In [1]: import numpy as np

In [2]: np.set_printoptions(precision=3, suppress=True, linewidth=200, floatmode="fixed")

In [3]: m1 = np.loadtxt("arr.csv", delimiter=",")

In [4]: m1
Out[4]: 
array([[ 52.000,   3.000,   3.000,   5.000,   5.000,   3.000],
       [  3.000, -89.000,   3.000,   2.000,   1.000,   4.000],
       [  4.000,   1.000,  51.000,   2.000,   3.000,   4.000],
       [  4.000,   3.000,   5.000,  90.000,   5.000,   4.000],
       [  1.000,   0.000,   0.000,   4.000, -28.000,   0.000],
       [  4.000,   3.000,   0.000,   3.000,   0.000, -68.000]])

In [5]: x0 = np.array([-1, 8, -5, -9, -5, -1])

In [6]: rhs = m1 @ x0

In [7]: beta, lr = np.zeros(6), 1 / np.linalg.norm(m1, 2) ** 2

In [8]: for i in range(50):
   ...:     beta -= lr * m1.T @ (m1 @ beta - rhs)
   ...:     if i % 10 == 0: print(i, round(np.linalg.norm(m1 @ beta - rhs), 3))
   ...: 
0 176.143
10 39.309
20 14.508
30 5.387
40 2.0

In [9]: beta
Out[9]: array([-1.003,  8.000, -5.002, -9.001, -4.971, -1.000])

In [10]: round(float(np.linalg.cond(m1)), 3)
Out[10]: 3.256

In [11]: theta = np.radians(15)

In [12]: R = np.eye(6)

In [13]: R[5, 5] = R[2, 2] = np.cos(theta)

In [14]: R[5, 2], R[2, 5] = -np.sin(theta), np.sin(theta)

In [15]: R
Out[15]: 
array([[ 1.000,  0.000,  0.000,  0.000,  0.000,  0.000],
       [ 0.000,  1.000,  0.000,  0.000,  0.000,  0.000],
       [ 0.000,  0.000,  0.966,  0.000,  0.000,  0.259],
       [ 0.000,  0.000,  0.000,  1.000,  0.000,  0.000],
       [ 0.000,  0.000,  0.000,  0.000,  1.000,  0.000],
       [ 0.000,  0.000, -0.259,  0.000,  0.000,  0.966]])

In [16]: Y = m1 @ R.T

In [17]: round(np.linalg.det(R), 3), round(float(np.trace(R)), 3)
Out[17]: (np.float64(1.0), 5.932)

In [18]: np.abs(Y - m1).max(axis=0)
Out[18]: array([ 0.000,  0.000, 17.600,  0.000,  0.000, 13.336])

In [19]: np.allclose(m1 @ m1.T, Y @ Y.T)
Out[19]: True
